In [1]: import numpy as np

In [2]: np.set_printoptions(precision=2, suppress=True, linewidth=100, sign=" ")

In [3]: def rd(a):
   ...:     return np.round(a, 2) + 0
   ...: 

In [4]: data = np.array([[0, 0, 1], [0, 0, 0], [1, 0, 0]])

In [5]: data
Out[5]: 
array([[ 0,  0,  1],
       [ 0,  0,  0],
       [ 1,  0,  0]])

In [6]: np.all(np.linalg.eigvalsh(data) > 0)
Out[6]: np.False_

In [7]: rd(np.linalg.eigvalsh(data).min())
Out[7]: np.float64(-1.0)

In [8]: [round(float(np.linalg.det(data[:i, :i])), 2) + 0 for i in range(1, 4)]
Out[8]: [0.0, 0.0, 0.0]

In [9]: r0 = np.array([4, -1])

In [10]: np.correlate(data[2], data[0], "full")
Out[10]: array([ 1,  0,  0,  0,  0])

In [11]: print((np.linalg.matrix_power((data != 0) + (data.T != 0) + np.eye(3), 3) > 0).astype(int))
[[ 1  0  1]
 [ 0  1  0]
 [ 1  0  1]]

In [12]: (data != 0).astype(int)
Out[12]: 
array([[ 0,  0,  1],
       [ 0,  0,  0],
       [ 1,  0,  0]])

In [13]: data @ data
Out[13]: 
array([[ 1,  0,  0],
       [ 0,  0,  0],
       [ 0,  0,  1]])

In [14]: print(rd(np.linalg.det(data)))
0.0

In [15]: np.flatnonzero(np.linalg.matrix_power((data != 0) + (data.T != 0) + np.eye(3), 3)[0])
Out[15]: array([ 0,  2])

In [16]: rng = np.random.default_rng(97304)

In [17]: J = np.eye(2, dtype=int)[rng.permutation(2)]

In [18]: J
Out[18]: 
array([[ 0,  1],
       [ 1,  0]])

In [19]: # symmetric, so the eigenvalues are real

In [20]: vec = np.array([1, -1])

In [21]: rhs = J @ vec

In [22]: rhs
Out[22]: array([-1,  1])

In [23]: rd(np.linalg.solve(J.T, J[1]))
Out[23]: array([ 0.,  1.])

In [24]: rd(np.linalg.solve(J, J[:, 0]))
Out[24]: array([ 1.,  0.])

In [25]: print(rd(np.linalg.solve(J, rhs)))
[ 1. -1.]

In [26]: np.all(np.linalg.eigvalsh(J) > 0)
Out[26]: np.False_

In [27]: rd(np.linalg.eigvalsh(J).min())
Out[27]: np.float64(-1.0)

In [28]: w, vecs = np.linalg.eig(J)

In [29]: rd(np.sort(np.linalg.eigvals(J @ J)))
Out[29]: array([ 1.,  1.])

In [30]: w
Out[30]: array([ 1., -1.])

In [31]: J @ vecs[:, 0] - w[0] * vecs[:, 0]
Out[31]: array([ 0.,  0.])

In [32]: rd(np.sort(np.linalg.eigvals(np.linalg.inv(J))))
Out[32]: array([-1.,  1.])

In [33]: print(J.sum(axis=1))
[ 1  1]

In [34]: J.mean(axis=0)
Out[34]: array([ 0.5,  0.5])

In [35]: J.sum(axis=0)
Out[35]: array([ 1,  1])

In [36]: np.diff(J, axis=0)
Out[36]: array([[ 1, -1]])

In [37]: J - J[0]
Out[37]: 
array([[ 0,  0],
       [ 1, -1]])

In [38]: print(J.shape)
(2, 2)

In [39]: rd(np.linalg.svd(J, compute_uv=False))
Out[39]: array([ 1.,  1.])

In [40]: np.abs(J).max()
Out[40]: np.int64(1)

In [41]: A = np.load("layer5.npy")

In [42]: rd(A)
Out[42]: 
array([[ 0.9 , -0.72, -0.33, -0.3 ,  0.57],
       [-0.72,  1.47, -0.41, -0.14,  0.06],
       [-0.33, -0.41,  0.58,  0.34, -0.32],
       [-0.3 , -0.14,  0.34,  1.77,  0.23],
       [ 0.57,  0.06, -0.32,  0.23, -0.72]])

In [43]: # equal to its transpose

In [44]: rank = np.linalg.matrix_rank(A)

In [45]: print(rank)
4

In [46]: null = np.linalg.svd(A)[2][rank:].T

In [47]: rd(null[:, 0] / null[np.abs(null[:, 0]).round(6).argmax(), 0])
Out[47]: array([ 0.75,  0.64,  1.  , -0.04,  0.19])

In [48]: [int(np.linalg.matrix_rank(A[:i])) for i in range(1, len(A) + 1)]
Out[48]: [1, 2, 3, 4, 4]

In [49]: np.linalg.matrix_rank(A.T @ A), np.linalg.matrix_rank(A @ A.T)
Out[49]: (np.int64(4), np.int64(4))

In [50]: null.shape
Out[50]: (5, 1)

In [51]: rd(np.einsum("ij,ji->", A, A))
Out[51]: np.float64(10.0)

In [52]: rd(np.linalg.eigvals(A))
Out[52]: array([-1.,  0.,  1.,  2.,  2.])

In [53]: np.all(np.linalg.eigvalsh(A) > 0)
Out[53]: np.False_

In [54]: [round(float(np.linalg.det(A[:i, :i])), 2) + 0 for i in range(1, 6)]
Out[54]: [0.9, 0.79, -0.05, -0.07, 0.0]

In [55]: def softmax(z):
    ...:     e = np.exp(z - z.max(axis=-1, keepdims=True))
    ...:     return e / e.sum(axis=-1, keepdims=True)
    ...: 

In [56]: rd(softmax(10 * A[2]))
Out[56]: array([ 0.  ,  0.  ,  0.92,  0.08,  0.  ])

In [57]: rd(softmax(A[2]))
Out[57]: array([ 0.14,  0.13,  0.34,  0.26,  0.14])

In [58]: S = A @ A.T / np.sqrt(5)

In [59]: rd(softmax(S))
Out[59]: 
array([[ 0.42,  0.09,  0.15,  0.14,  0.19],
       [ 0.08,  0.55,  0.11,  0.13,  0.13],
       [ 0.15,  0.14,  0.27,  0.27,  0.18],
       [ 0.08,  0.1 ,  0.17,  0.53,  0.11],
       [ 0.19,  0.16,  0.18,  0.18,  0.29]])

In [60]: proj = np.triu(np.array([[-1, 0, 3, 2, 0],
    ...:     [-3, 2, 2, 3, 1],
    ...:     [2, 2, 3, -1, 0],
    ...:     [3, 3, 1, -2, 1],
    ...:     [2, -3, 1, 3, 1]]), 1) + np.eye(5)

In [61]: Y = proj @ A @ np.linalg.inv(proj)

In [62]: print(np.linalg.matrix_rank(Y))
4

In [63]: E = np.load("data.npy")

In [64]: E
Out[64]: 
array([[  0,   3,  -3,  -5, -14],
       [ -3,   0,   4,  -5,  10],
       [  3,  -4,   0, -11,   1],
       [  5,   5,  11,   0,  -1],
       [ 14, -10,  -1,   1,   0]])

In [65]: left, s, Vt = np.linalg.svd(E)

In [66]: vecs = Vt[:(s > 1e-8).sum()]

In [67]: vec = E[3] + -2 * E[4] + rng.integers(2) * np.eye(5)[3]

In [68]: vec
Out[68]: array([-23.,  25.,  13.,  -2.,  -1.])

In [69]: print(rd(vecs.T @ vecs))
[[ 0.79 -0.31  0.22  0.04 -0.13]
 [-0.31  0.54  0.33  0.07 -0.19]
 [ 0.22  0.33  0.76 -0.05  0.14]
 [ 0.04  0.07 -0.05  0.99  0.03]
 [-0.13 -0.19  0.14  0.03  0.92]]

In [70]: rd(np.linalg.norm(vec - vecs.T @ vecs @ vec))
Out[70]: np.float64(0.0)

In [71]: rd(np.linalg.eigvals(E).sum().real)
Out[71]: np.float64(0.0)

In [72]: rd(np.linalg.det(E.T))
Out[72]: np.float64(0.0)

In [73]: vec = np.array([-1, -3, 3, 1, -3])

In [74]: rd(np.linalg.svd(E, compute_uv=False))
Out[74]: array([ 18.19,  18.19,  13.12,  13.12,   0.  ])

In [75]: rd(np.linalg.det(E))
Out[75]: np.float64(0.0)

In [76]: O = np.linalg.solve(np.eye(5) - E, np.eye(5) + E)

In [77]: rd(O @ O.T)
Out[77]: 
array([[ 1.,  0.,  0.,  0.,  0.],
       [ 0.,  1.,  0.,  0.,  0.],
       [ 0.,  0.,  1.,  0.,  0.],
       [ 0.,  0.,  0.,  1.,  0.],
       [ 0.,  0.,  0.,  0.,  1.]])

In [78]: left, s, Vt = np.linalg.svd(E)

In [79]: np.argmax(s[:-1] / (s[1:] + 1e-6)) + 1
Out[79]: np.int64(4)

In [80]: rd(s)
Out[80]: array([ 18.19,  18.19,  13.12,  13.12,   0.  ])

In [81]: Y = left[:, :4] @ np.diag(s[:4]) @ Vt[:4]

In [82]: rd(np.abs(E - Y).max())
Out[82]: np.float64(0.0)

In [83]: rd(Y)
Out[83]: 
array([[  0.,   3.,  -3.,  -5., -14.],
       [ -3.,   0.,   4.,  -5.,  10.],
       [  3.,  -4.,   0., -11.,   1.],
       [  5.,   5.,  11.,   0.,  -1.],
       [ 14., -10.,  -1.,   1.,   0.]])

In [84]: print(np.linalg.matrix_rank(E, rtol=0.05))
4

In [85]: left, s, Vt = np.linalg.svd(E, full_matrices=False)

In [86]: rd(left.T @ E @ Vt.T)
Out[86]: 
array([[ 18.19,   0.  ,   0.  ,   0.  ,   0.  ],
       [  0.  ,  18.19,   0.  ,   0.  ,   0.  ],
       [  0.  ,   0.  ,  13.12,   0.  ,   0.  ],
       [  0.  ,   0.  ,   0.  ,  13.12,   0.  ],
       [  0.  ,   0.  ,   0.  ,   0.  ,   0.  ]])

In [87]: (s > 1e-8).sum()
Out[87]: np.int64(4)

In [88]: rd(np.cumsum(s ** 2) / np.sum(s ** 2))
Out[88]: array([ 0.33,  0.66,  0.83,  1.  ,  1.  ])

In [89]: rd(left.T @ left)
Out[89]: 
array([[ 1.,  0.,  0.,  0.,  0.],
       [ 0.,  1.,  0.,  0.,  0.],
       [ 0.,  0.,  1.,  0.,  0.],
       [ 0.,  0.,  0.,  1.,  0.],
       [ 0.,  0.,  0.,  0.,  1.]])

In [90]: rd(s / s[0])
Out[90]: array([ 1.  ,  1.  ,  0.72,  0.72,  0.  ])

In [91]: left.shape, s.shape, Vt.shape
Out[91]: ((5, 5), (5,), (5, 5))

In [92]: idx = rng.integers(0, 3, 5)

In [93]: M = (idx[:, None] == idx) * -3 + np.eye(5)

In [94]: M
Out[94]: 
array([[-2., -3., -3., -3., -3.],
       [-3., -2., -3., -3., -3.],
       [-3., -3., -2., -3., -3.],
       [-3., -3., -3., -2., -3.],
       [-3., -3., -3., -3., -2.]])

In [95]: r0 = np.array([1, 1, 0, 0, 1])

In [96]: Y = M + np.outer(r0, np.eye(5)[3])

In [97]: np.linalg.matrix_rank(np.linalg.inv(Y) - np.linalg.inv(M), tol=1e-8)
Out[97]: np.int64(1)

In [98]: rd(np.linalg.det(Y) / np.linalg.det(M)), rd(1 + np.linalg.solve(M, r0)[3])
Out[98]: (np.float64(0.36), np.float64(0.36))
